% ipython --no-banner

In [1]: import numpy as np

In [2]: from numpy import linalg as LA

In [3]: np.set_printoptions(precision=2, suppress=True, linewidth=100, floatmode="fixed")

In [4]: tidy = lambda a: np.round(a, 2) + 0

In [5]: A = np.load("w.npy")

In [6]: A
Out[6]: 
array([[ 0,  2, -1,  1,  2, -3, -3,  0,  2],
       [ 0,  0,  2,  0, -2, -2,  1, -3,  3],
       [ 0,  0,  0, -3, -3, -2, -3,  0, -2],
       [ 0,  0,  0,  0, -2, -1, -2,  2, -1],
       [ 0,  0,  0,  0,  0, -3, -2,  1,  2],
       [ 0,  0,  0,  0,  0,  0,  3,  3,  1],
       [ 0,  0,  0,  0,  0,  0,  0, -2, -2],
       [ 0,  0,  0,  0,  0,  0,  0,  0,  1],
       [ 0,  0,  0,  0,  0,  0,  0,  0,  0]])

In [7]: U, sv, Vt = LA.svd(A, full_matrices=False)

In [8]: U.shape, sv.shape, Vt.shape
Out[8]: ((9, 9), (9,), (9, 9))

In [9]: tidy(U.T @ A @ Vt.T)
Out[9]: 
array([[7.59, 0.00, 0.00, 0.00, 0.00, 0.00, 0.00, 0.00, 0.00],
       [0.00, 6.43, 0.00, 0.00, 0.00, 0.00, 0.00, 0.00, 0.00],
       [0.00, 0.00, 5.58, 0.00, 0.00, 0.00, 0.00, 0.00, 0.00],
       [0.00, 0.00, 0.00, 4.68, 0.00, 0.00, 0.00, 0.00, 0.00],
       [0.00, 0.00, 0.00, 0.00, 1.73, 0.00, 0.00, 0.00, 0.00],
       [0.00, 0.00, 0.00, 0.00, 0.00, 1.43, 0.00, 0.00, 0.00],
       [0.00, 0.00, 0.00, 0.00, 0.00, 0.00, 0.95, 0.00, 0.00],
       [0.00, 0.00, 0.00, 0.00, 0.00, 0.00, 0.00, 0.14, 0.00],
       [0.00, 0.00, 0.00, 0.00, 0.00, 0.00, 0.00, 0.00, 0.00]])

In [10]: tidy(np.sqrt((sv ** 2).sum())), tidy(LA.norm(A))
Out[10]: (np.float64(12.57), np.float64(12.57))

In [11]: np.abs(U[:, 0]).round(6).argmax()
Out[11]: np.int64(2)

In [12]: U, sv, Vt = LA.svd(A)

In [13]: vecs = Vt[:(sv > 1e-8).sum()]

In [14]: rng = np.random.default_rng(80003)

In [15]: vec = A[7] + 3 * A[4] + rng.integers(2) * np.eye(9)[3]

In [16]: vec
Out[16]: array([ 0.00,  0.00,  0.00,  0.00,  0.00, -9.00, -6.00,  3.00,  7.00])

In [17]: LA.matrix_rank(np.vstack([A, vec]))
Out[17]: np.int64(8)

In [18]: tidy(np.diag(vecs.T @ vecs))
Out[18]: array([0.00, 1.00, 1.00, 1.00, 1.00, 1.00, 1.00, 1.00, 1.00])

In [19]: F = np.loadtxt("m.csv", delimiter=",")

In [20]: F
Out[20]: 
array([[15.00,  3.00, 16.00,  5.00,  9.00, 13.00, 15.00],
       [ 7.00, -5.00,  8.00, -3.00,  1.00,  5.00,  7.00],
       [12.00,  0.00, 13.00,  2.00,  6.00, 10.00, 12.00]])

In [21]: # rows and columns are dependent

In [22]: blk = np.stack([F, -3 * F, F[::-1]])

In [23]: np.einsum("bij,cij->bc", blk, blk)
Out[23]: 
array([[ 1809.00, -5427.00,  1746.00],
       [-5427.00, 16281.00, -5238.00],
       [ 1746.00, -5238.00,  1809.00]])

In [24]: tidy(LA.norm(blk, axis=(1, 2)))
Out[24]: array([ 42.53, 127.60,  42.53])

In [25]: blk.shape
Out[25]: (3, 3, 7)

In [26]: LA.matrix_rank(blk.reshape(3, -1))
Out[26]: np.int64(2)

In [27]: (blk @ F.T).shape
Out[27]: (3, 3, 3)

In [28]: LA.matrix_rank(blk)
Out[28]: array([2, 2, 2])

In [29]: U, sv, Vt = LA.svd(F)

In [30]: np.argmax(sv[:-1] / (sv[1:] + 1e-6)) + 1
Out[30]: np.int64(2)

In [31]: other = U[:, :2] @ np.diag(sv[:2]) @ Vt[:2]

In [32]: tidy(LA.norm(F - other) / LA.norm(F))
Out[32]: np.float64(0.0)

In [33]: tidy(other)
Out[33]: 
array([[15.00,  3.00, 16.00,  5.00,  9.00, 13.00, 15.00],
       [ 7.00, -5.00,  8.00, -3.00,  1.00,  5.00,  7.00],
       [12.00,  0.00, 13.00,  2.00,  6.00, 10.00, 12.00]])

In [34]: LA.matrix_rank(other)
Out[34]: np.int64(2)

In [35]: tidy(np.abs(F - other).max())
Out[35]: np.float64(0.0)
